$ python -q
>>> import numpy as np
>>> from numpy import linalg as LA
>>> np.set_printoptions(precision=2, suppress=True, linewidth=140)
>>> Y = np.array([[1, -1], [0, 1]])
>>> C = np.array([[4, 4], [4, 2]])
>>> F = np.block([[Y, np.array([[0, 3], [2, -3]])], [np.zeros((2, 2)), C]])
>>> F
array([[ 1., -1.,  0.,  3.],
       [ 0.,  1.,  2., -3.],
       [ 0.,  0.,  4.,  4.],
       [ 0.,  0.,  4.,  2.]])
>>> Y = LA.inv(F)
>>> np.round(LA.det(F) * LA.det(Y), 2)
np.float64(1.0)
>>> F @ Y
array([[1., 0., 0., 0.],
       [0., 1., 0., 0.],
       [0., 0., 1., 0.],
       [0., 0., 0., 1.]])
>>> np.round(LA.cond(F), 2)
np.float64(27.78)
>>> np.allclose(Y, F.T)
False
>>> Q, V = LA.qr(F[:, :1])[0], LA.qr(F[:, 1:])[0]
>>> s = LA.svd(Q.T @ V, compute_uv=False)
>>> np.degrees(np.arccos(s.clip(0, 1)))
array([33.69])
>>> round(LA.norm(Q @ Q.T - V @ V.T, 2), 2)
np.float64(1.0)
>>> hat = np.triu(np.array([[1, -5, -8, -4], [-2, 8, -2, 3], [5, 7, 2, 6], [2, -7, -7, 9]]), 1) + np.eye(4)
>>> Y = hat @ F @ LA.inv(hat)
>>> np.trace(Y), np.trace(F)
(np.float64(8.0), np.float64(8.0))
>>> LA.matrix_rank(Y)
np.int64(4)
>>> Y
array([[   1.,   -1.,  -52.,  297.],
       [   0.,    1.,    8.,  -56.],
       [   0.,    0.,   28., -152.],
       [   0.,    0.,    4.,  -22.]])
>>> np.poly(Y)
array([ 1., -8.,  5., 10., -8.])
>>> LA.matrix_rank(Y, rtol=0.1)
np.int64(1)
>>> np.argsort(-LA.norm(Y, axis=0).round(6), kind="stable")[:3]
array([3, 2, 1])
>>> [round(float(x), 2) for x in LA.svd(Y, compute_uv=False)[:3]]
[344.24, 2.42, 0.47]
>>> x = np.array([2, -1, 2, 0])
>>> LA.norm(F @ x) <= LA.norm(F, 2) * LA.norm(x) + 1e-9
np.True_
>>> (F @ x).argmax()
np.int64(2)
>>> F @ np.ones(4)
array([3., 0., 8., 6.])
>>> (F * x).sum(axis=1)
array([3., 3., 8., 8.])
>>> np.sign((F @ x).round(6))
array([1., 1., 1., 1.])
>>> np.einsum("ij,j->i", F, x)
array([3., 3., 8., 8.])
>>> F @ x
array([3., 3., 8., 8.])
>>> mat = np.array([[5, 5, 5, 5], [5, 10, 10, 10], [5, 10, 15, 15], [5, 10, 15, 20]])
>>> # symmetric, so the eigenvalues are real
>>> Y = np.array([[0, 2, 0], [3, 4, 2]])
>>> C = np.kron(Y, mat)
>>> C
array([[ 0,  0,  0,  0, 10, 10, 10, 10,  0,  0,  0,  0],
       [ 0,  0,  0,  0, 10, 20, 20, 20,  0,  0,  0,  0],
       [ 0,  0,  0,  0, 10, 20, 30, 30,  0,  0,  0,  0],
       [ 0,  0,  0,  0, 10, 20, 30, 40,  0,  0,  0,  0],
       [15, 15, 15, 15, 20, 20, 20, 20, 10, 10, 10, 10],
       [15, 30, 30, 30, 20, 40, 40, 40, 10, 20, 20, 20],
       [15, 30, 45, 45, 20, 40, 60, 60, 10, 20, 30, 30],
       [15, 30, 45, 60, 20, 40, 60, 80, 10, 20, 30, 40]])
>>> C.shape
(8, 12)
>>> LA.matrix_rank(C)
np.int64(8)
>>> round(float(LA.norm(C, 2)), 2), round(LA.norm(Y, 2) * LA.norm(mat, 2), 2)
(232.07, np.float64(232.07))
>>> Y = mat / LA.norm(mat, axis=1, keepdims=True)
>>> G = Y @ Y.T
>>> round(float(np.degrees(np.arccos(np.clip(G[1, 3], -1, 1)))), 2)
15.82
>>> (np.abs(G) > 0.9).astype(int)
array([[1, 1, 1, 1],
       [1, 1, 1, 1],
       [1, 1, 1, 1],
       [1, 1, 1, 1]])
>>> np.unravel_index(np.abs(mat).argmax(), mat.shape)
(np.int64(3), np.int64(3))
>>> mat.sum(axis=1)
array([20, 35, 45, 50])
>>> np.diff(mat, axis=0)
array([[0, 5, 5, 5],
       [0, 0, 5, 5],
       [0, 0, 0, 5]])
>>> np.kron(np.eye(2, dtype=int), mat)
array([[ 5,  5,  5,  5,  0,  0,  0,  0],
       [ 5, 10, 10, 10,  0,  0,  0,  0],
       [ 5, 10, 15, 15,  0,  0,  0,  0],
       [ 5, 10, 15, 20,  0,  0,  0,  0],
       [ 0,  0,  0,  0,  5,  5,  5,  5],
       [ 0,  0,  0,  0,  5, 10, 10, 10],
       [ 0,  0,  0,  0,  5, 10, 15, 15],
       [ 0,  0,  0,  0,  5, 10, 15, 20]])
>>> np.poly(mat)
array([   1.,  -50.,  375., -875.,  625.])
>>> ang = np.radians(135)
>>> r_ = np.eye(4)
>>> r_[0, 0] = r_[2, 2] = np.cos(ang)
>>> r_[0, 2], r_[2, 0] = -np.sin(ang), np.sin(ang)
>>> r_
array([[-0.71,  0.  , -0.71,  0.  ],
       [ 0.  ,  1.  ,  0.  ,  0.  ],
       [ 0.71,  0.  , -0.71,  0.  ],
       [ 0.  ,  0.  ,  0.  ,  1.  ]])
>>> Y = mat @ r_.T
>>> np.allclose(mat @ mat.T, Y @ Y.T)
True
>>> Y.round(2) + 0
array([[ -7.07,   5.  ,   0.  ,   5.  ],
       [-10.61,  10.  ,  -3.54,  10.  ],
       [-14.14,  10.  ,  -7.07,  15.  ],
       [-14.14,  10.  ,  -7.07,  20.  ]])
>>> np.abs(Y - mat).max(axis=0)
array([19.14,  0.  , 22.07,  0.  ])
>>> J = np.loadtxt("a.csv", delimiter=",")
>>> J
array([[-2.,  0.,  0.],
       [ 1.,  2.,  0.],
       [-2., -2., -1.]])
>>> # triangular
>>> Y = np.array([[5, -2, 8], [3, -3, -7]])
>>> C = np.kron(Y, J)
>>> C.shape
(6, 9)
>>> round(float(LA.norm(C, 2)), 2), np.round(LA.norm(Y, 2) * LA.norm(J, 2), 2)
(42.08, np.float64(42.08))
>>> C
array([[-10.,   0.,   0.,   4.,  -0.,  -0., -16.,   0.,   0.],
       [  5.,  10.,   0.,  -2.,  -4.,  -0.,   8.,  16.,   0.],
       [-10., -10.,  -5.,   4.,   4.,   2., -16., -16.,  -8.],
       [ -6.,   0.,   0.,   6.,  -0.,  -0.,  14.,  -0.,  -0.],
       [  3.,   6.,   0.,  -3.,  -6.,  -0.,  -7., -14.,  -0.],
       [ -6.,  -6.,  -3.,   6.,   6.,   3.,  14.,  14.,   7.]])
>>> LA.matrix_rank(C)
np.int64(6)
>>> rng = np.random.default_rng(633142)
>>> arr = np.eye(3, dtype=int)[rng.permutation(3)]
>>> arr
array([[1, 0, 0],
       [0, 1, 0],
       [0, 0, 1]])
>>> # symmetric, so the eigenvalues are real
>>> np.sort(LA.eigvals(arr).real)
array([1., 1., 1.])
>>> (arr != 0).astype(int)
array([[1, 0, 0],
       [0, 1, 0],
       [0, 0, 1]])
>>> round(LA.det(arr), 2)
np.float64(1.0)
>>> np.flatnonzero(LA.matrix_power((arr != 0) + (arr.T != 0) + np.eye(3), 3)[1])
array([1])
>>> K = np.loadtxt("dump.csv", delimiter=",")
>>> K
array([[0.5 , 0.  , 0.5 , 0.  ],
       [0.33, 0.67, 0.  , 0.  ],
       [0.  , 0.  , 1.  , 0.  ],
       [0.33, 0.33, 0.  , 0.33]])
>>> # row-stochastic, so 1 is an eigenvalue
>>> np.round(LA.matrix_power(K, 100), 2) + 0
array([[0., 0., 1., 0.],
       [0., 0., 1., 0.],
       [0., 0., 1., 0.],
       [0., 0., 1., 0.]])
>>> K @ np.ones(4)
array([1., 1., 1., 1.])
>>> np.sort(np.abs(LA.eigvals(K)))[::-1]
array([1.  , 0.67, 0.5 , 0.33])
>>> p = np.eye(4)[3]
>>> for _ in range(4):
...     p = p @ K
...     print(p.round(2))
... 
[0.33 0.33 0.   0.33]
[0.39 0.33 0.17 0.11]
[0.34 0.26 0.36 0.04]
[0.27 0.19 0.53 0.01]
>>> feats = np.array([[0, 1], [1, 0]])
>>> # equal to its transpose
>>> Q, V = LA.qr(feats[:, :1])[0], LA.qr(feats[:, 1:])[0]
>>> s = LA.svd(Q.T @ V, compute_uv=False)
>>> np.degrees(np.arccos(s.clip(0, 1)))
array([90.])
>>> round(float(LA.norm(Q @ Q.T - V @ V.T, 2)), 2)
1.0
>>> (s > 0.9).sum()
np.int64(0)
>>> np.trace(feats @ feats @ feats) // 6
np.int64(0)
>>> np.argwhere(np.triu(feats))
array([[0, 1]])
>>> feats.sum(axis=0)
array([1, 1])
>>> feats @ feats
array([[1, 0],
       [0, 1]])
>>> Lm = np.diag(feats.sum(axis=1)) - feats
>>> Lm
array([[ 1, -1],
       [-1,  1]])
>>> LA.eigvalsh(Lm)
array([0., 2.])
>>> w, V = LA.eigh(feats)
>>> LA.svd(feats, compute_uv=False)
array([1., 1.])
>>> np.abs(V[:, -1])
array([0.71, 0.71])
>>> LA.eigvalsh(feats @ feats)
array([1., 1.])
>>> (w > 1e-8).sum(), (w < -1e-8).sum()
(np.int64(1), np.int64(1))
>>> LA.eigvalsh(feats + -2 * np.eye(2))
array([-3., -1.])
>>> np.round(V @ np.diag(w) @ V.T, 2) + 0
array([[0., 1.],
       [1., 0.]])
>>> np.round(V.T @ V, 2) + 0
array([[1., 0.],
       [0., 1.]])
>>> w
array([-1.,  1.])
>>> T = np.stack([feats, 2 * feats, feats[::-1]])
>>> LA.matrix_rank(T)
array([2, 2, 2])
>>> T.sum(axis=0)
array([[1, 3],
       [3, 1]])
>>> T.shape
(3, 2, 2)
>>> X = np.array([[1.5, -0.8], [-0.9, 1.2], [1.8, -1.1], [1.8, -0.2]])
>>> x = np.array([2, 0])
>>> y = X @ x
>>> y
array([ 3. , -1.8,  3.6,  3.6])
>>> LA.lstsq(X, y)[0]
array([2., 0.])
>>> np.round(LA.pinv(X) @ X, 2) + 0
array([[1., 0.],
       [0., 1.]])
>>> y = y + 0.1 * rng.normal(size=4)
>>> y
array([ 3.03, -1.8 ,  3.58,  3.5 ])
>>> b, *_ = LA.lstsq(X, y)
>>> np.round(X.T @ (y - X @ b), 2) + 0
array([0., 0.])
>>> b
array([ 1.95, -0.06])
>>> [round(float(LA.norm(LA.solve(X.T @ X + lam * np.eye(2), X.T @ y))), 2) for lam in (0, 1, 10, 100)]
[1.95, 1.67, 0.96, 0.19]
>>> b.round()
array([ 2., -0.])
>>> round(LA.norm(y - X @ b), 2)
np.float64(0.07)
>>> def softmax(z):
...     e = np.exp(z - z.max(axis=-1, keepdims=True))
...     return e / e.sum(axis=-1, keepdims=True)
... 
>>> np.round(softmax(10 * feats[1]), 2) + 0
array([1., 0.])
>>> softmax(feats[1])
array([0.73, 0.27])
>>> att = feats @ feats.T / np.sqrt(2)
>>> softmax(att)[1] @ feats
array([0.67, 0.33])
>>> softmax(att)
array([[0.67, 0.33],
       [0.33, 0.67]])
>>> w, V = LA.eig(K)
>>> K @ V[:, 0] - w[0] * V[:, 0]
array([0., 0., 0., 0.])
>>> np.sort(LA.eigvals(K @ K))
array([0.11, 0.25, 0.44, 1.  ])
>>> np.sort(LA.eigvals(K.T))
array([0.33, 0.5 , 0.67, 1.  ])
>>> np.sort(LA.eigvals(LA.inv(K)))
array([1. , 1.5, 2. , 3. ])
>>> lab = rng.permutation(2)
>>> Y = X[:, lab] * rng.choice([-1, 1], 2)
>>> Y
array([[ 1.5,  0.8],
       [-0.9, -1.2],
       [ 1.8,  1.1],
       [ 1.8,  0.2]])
>>> Uu, _, Vh = LA.svd(X.T @ Y)
>>> np.round(Uu @ Vh, 2) + 0
array([[ 1.,  0.],
       [ 0., -1.]])
>>> np.round(LA.lstsq(X, Y)[0], 2) + 0
array([[ 1.,  0.],
       [ 0., -1.]])
>>> lab
array([0, 1])
>>> hat = X @ LA.solve(X.T @ X, X.T)
>>> round(np.trace(hat), 2)
np.float64(2.0)
>>> hat @ X[:, 0]
array([ 1.5, -0.9,  1.8,  1.8])
>>> f = np.array([-1, 1, 2, -7])
>>> E = 3 * np.eye(4) + np.outer(f, f)
>>> E
array([[  4.,  -1.,  -2.,   7.],
       [ -1.,   4.,   2.,  -7.],
       [ -2.,   2.,   7., -14.],
       [  7.,  -7., -14.,  52.]])
>>> J @ J
array([[ 4.,  0.,  0.],
       [ 0.,  4.,  0.],
       [ 4., -2.,  1.]])
>>> LA.matrix_power(J - np.diag(np.diag(J)), 3)
array([[0., 0., 0.],
       [0., 0., 0.],
       [0., 0., 0.]])
>>> np.prod(np.diag(J)), round(float(LA.det(J)), 2)
(np.float64(4.0), 4.0)
>>> Y = E / LA.norm(E, axis=1, keepdims=True)
>>> G = Y @ Y.T
>>> np.round(np.degrees(np.arccos(np.clip(G[2, 1], -1, 1))), 2)
np.float64(23.54)
>>> (G - 2 * np.eye(4)).round(6).argmax(axis=1)
array([3, 2, 1, 0])
>>> (np.abs(G) > 0.9).astype(int)
array([[1, 0, 1, 1],
       [0, 1, 1, 1],
       [1, 1, 1, 1],
       [1, 1, 1, 1]])
>>> G[2]
array([-0.92,  0.92,  1.  , -0.98])
>>> np.argwhere(np.triu(np.abs(G) > 0.95, 1))
array([[2, 3]])
>>> round(float(LA.det(E[::-1])), 2)
1566.0
>>> np.poly(E)
array([    1.,   -67.,   549., -1593.,  1566.])
>>> round(float(LA.det(E.T)), 2)
1566.0
>>> LA.eigvals(E)
array([58.+0.j,  3.+0.j,  3.-0.j,  3.+0.j])
>>> np.kron(np.eye(2, dtype=int), E)
array([[  4.,  -1.,  -2.,   7.,   0.,  -0.,  -0.,   0.],
       [ -1.,   4.,   2.,  -7.,  -0.,   0.,   0.,  -0.],
       [ -2.,   2.,   7., -14.,  -0.,   0.,   0.,  -0.],
       [  7.,  -7., -14.,  52.,   0.,  -0.,  -0.,   0.],
       [  0.,  -0.,  -0.,   0.,   4.,  -1.,  -2.,   7.],
       [ -0.,   0.,   0.,  -0.,  -1.,   4.,   2.,  -7.],
       [ -0.,   0.,   0.,  -0.,  -2.,   2.,   7., -14.],
       [  0.,  -0.,  -0.,   0.,   7.,  -7., -14.,  52.]])
>>> round(LA.eigvals(E).sum().real, 2)
np.float64(67.0)
>>> w, V = LA.eigh(E)
>>> np.unique(w.round(6) + 0, return_counts=True)[1]
array([3, 1])
>>> np.abs(V[:, -1]).round(6).argmax()
np.int64(3)
>>> LA.eigvalsh(E @ E)
array([   9.,    9.,    9., 3364.])
>>> (w > 1e-8).sum(), (w < -1e-8).sum()
(np.int64(4), np.int64(0))
>>> np.abs(V[:, -1])
array([0.13, 0.13, 0.27, 0.94])
>>> w
array([ 3.,  3.,  3., 58.])
>>> V @ np.diag(w) @ V.T
array([[  4.,  -1.,  -2.,   7.],
       [ -1.,   4.,   2.,  -7.],
       [ -2.,   2.,   7., -14.],
       [  7.,  -7., -14.,  52.]])
>>> round(w.sum(), 2), np.trace(E)
(np.float64(67.0), np.float64(67.0))
